$ python -q
>>> import numpy as np
>>> from numpy import linalg as LA
>>> np.set_printoptions(precision=2, suppress=True, linewidth=140)
>>> W0 = np.loadtxt("a.csv", delimiter=",")
>>> W0
array([[  3.,  -9.,  -9.,  -9.],
       [ 10.,  -2.,   0., -15.],
       [ 12.,  -1.,  -7., -10.],
       [ 15.,  -3.,  -4., -11.],
       [ 20.,  -8.,  -7., -19.],
       [ 22.,  -9.,   2., -12.],
       [ 20.,  -5.,  -6., -20.],
       [ 23.,  -9.,   1., -21.],
       [ 32.,  -4.,   0., -29.],
       [ 28.,  -9.,   9., -22.],
       [ 24.,  -5.,   1., -13.],
       [ 31., -11.,   8.,  -8.],
       [ 34., -15.,   6., -16.],
       [ 39.,  -9.,   0.,  -7.],
       [ 34., -11.,  -4.,  -5.],
       [ 30.,  -3., -11.,  -2.],
       [ 37.,   2.,  -9.,  -7.]])
>>> W0.ravel(order="F")
array([  3.,  10.,  12.,  15.,  20.,  22.,  20.,  23.,  32.,  28.,  24.,  31.,  34.,  39.,  34.,  30.,  37.,  -9.,  -2.,  -1.,  -3.,  -8.,
        -9.,  -5.,  -9.,  -4.,  -9.,  -5., -11., -15.,  -9., -11.,  -3.,   2.,  -9.,   0.,  -7.,  -4.,  -7.,   2.,  -6.,   1.,   0.,   9.,
         1.,   8.,   6.,   0.,  -4., -11.,  -9.,  -9., -15., -10., -11., -19., -12., -20., -21., -29., -22., -13.,  -8., -16.,  -7.,  -5.,
        -2.,  -7.])
>>> blk = W0.reshape(17, 2, -1)
>>> np.swapaxes(blk, 1, 2)[7]
array([[ 23.,   1.],
       [ -9., -21.]])
>>> blk.transpose(1, 0, 2)
array([[[  3.,  -9.],
        [ 10.,  -2.],
        [ 12.,  -1.],
        [ 15.,  -3.],
        [ 20.,  -8.],
        [ 22.,  -9.],
        [ 20.,  -5.],
        [ 23.,  -9.],
        [ 32.,  -4.],
        [ 28.,  -9.],
        [ 24.,  -5.],
        [ 31., -11.],
        [ 34., -15.],
        [ 39.,  -9.],
        [ 34., -11.],
        [ 30.,  -3.],
        [ 37.,   2.]],

       [[ -9.,  -9.],
        [  0., -15.],
        [ -7., -10.],
        [ -4., -11.],
        [ -7., -19.],
        [  2., -12.],
        [ -6., -20.],
        [  1., -21.],
        [  0., -29.],
        [  9., -22.],
        [  1., -13.],
        [  8.,  -8.],
        [  6., -16.],
        [  0.,  -7.],
        [ -4.,  -5.],
        [-11.,  -2.],
        [ -9.,  -7.]]])
>>> np.einsum("ihd,jhd->hij", blk, blk).shape
(2, 17, 17)
>>> Ac = W0 - W0.mean(axis=0)
>>> evecs = LA.svd(Ac)[2][:1]
>>> B = Ac - Ac @ evecs.T @ evecs
>>> np.cov(Ac @ evecs.T, rowvar=False)
array(110.27)
>>> np.round(np.diag(evecs.T @ evecs), 2) + 0
array([0.91, 0.02, 0.07, 0.  ])
>>> np.round(LA.norm(B) / LA.norm(Ac), 2)
np.float64(0.69)
>>> B.std(axis=0)
array([1.75, 3.96, 5.21, 6.9 ])
>>> LA.norm(B, axis=1).round(6).argmax()
np.int64(8)
>>> basis = W0[[11, 16]].astype(float)
>>> for _ in range(7):
...     idx = LA.norm(W0[:, None] - basis, axis=-1).argmin(axis=1)
...     basis = np.array([W0[idx == j].mean(axis=0) for j in range(2)])
... 
>>> idx
array([0, 0, 0, 0, 0, 0, 0, 0, 0, 0, 0, 0, 0, 1, 1, 1, 1])
>>> basis
array([[ 21.08,  -6.92,  -0.46, -15.77],
       [ 35.  ,  -5.25,  -6.  ,  -5.25]])
>>> basis[1] - basis[0]
array([13.92,  1.67, -5.54, 10.52])
>>> B = np.array([[-4, 4], [-1, 4], [-4, -5]])
>>> arr = np.tile(B, (2, 3))
>>> arr
array([[-4,  4, -4,  4, -4,  4],
       [-1,  4, -1,  4, -1,  4],
       [-4, -5, -4, -5, -4, -5],
       [-4,  4, -4,  4, -4,  4],
       [-1,  4, -1,  4, -1,  4],
       [-4, -5, -4, -5, -4, -5]])
>>> Ac = (W0 - W0.mean(axis=0)) / W0.std(axis=0)
>>> Ac.std(axis=0)
array([1., 1., 1., 1.])
>>> np.argwhere(np.abs(Ac) > 2)
array([[ 0,  0],
       [ 8,  3],
       [12,  1],
       [16,  1]])
>>> c = LA.lstsq(np.delete(Ac, 3, axis=1), Ac[:, 3])[0]
>>> np.abs(c).argmax()
np.int64(2)
>>> rng = np.random.default_rng(7630)
>>> idx = rng.permutation(6)
>>> idx
array([5, 2, 3, 1, 4, 0])
>>> B = arr[idx][:, idx]
>>> np.round(LA.det(B), 2), round(float(LA.det(arr[idx])), 2)
(np.float64(0.0), 0.0)
>>> B
array([[-5, -4, -5, -5, -4, -4],
       [-5, -4, -5, -5, -4, -4],
       [ 4, -4,  4,  4, -4, -4],
       [ 4, -1,  4,  4, -1, -1],
       [ 4, -1,  4,  4, -1, -1],
       [ 4, -4,  4,  4, -4, -4]])
>>> np.trace(B)
np.int64(-6)
>>> U, s, Vt = LA.svd(arr, full_matrices=False)
>>> np.allclose(U * s @ Vt, arr)
True
>>> U.shape, s.shape, Vt.shape
((6, 6), (6,), (6, 6))
>>> s.round(2) + 0
array([18.49, 14.07,  0.  ,  0.  ,  0.  ,  0.  ])
>>> (s > 1e-8).sum()
np.int64(2)
>>> B = np.array([[0, 0, 2, 1, 1],
...     [2, 1, 1, 0, 1],
...     [0, 2, 0, 2, 1],
...     [1, 2, 1, 1, 1],
...     [1, 1, 1, 2, 0]])
>>> B[-1] = B[0]
>>> feats = B + 0.02 * np.eye(5)
>>> feats
array([[0.02, 0.  , 2.  , 1.  , 1.  ],
       [2.  , 1.02, 1.  , 0.  , 1.  ],
       [0.  , 2.  , 0.02, 2.  , 1.  ],
       [1.  , 2.  , 1.  , 1.02, 1.  ],
       [0.  , 0.  , 2.  , 1.  , 1.02]])
>>> B = feats / np.sqrt((feats ** 2).mean(axis=1, keepdims=True))
>>> LA.norm(B, axis=1)
array([2.24, 2.24, 2.24, 2.24, 2.24])
>>> np.round(feats - feats.mean(axis=1, keepdims=True), 2) + 0
array([[-0.78, -0.8 ,  1.2 ,  0.2 ,  0.2 ],
       [ 1.  ,  0.02,  0.  , -1.  ,  0.  ],
       [-1.  ,  1.  , -0.98,  1.  ,  0.  ],
       [-0.2 ,  0.8 , -0.2 , -0.18, -0.2 ],
       [-0.8 , -0.8 ,  1.2 ,  0.2 ,  0.22]])
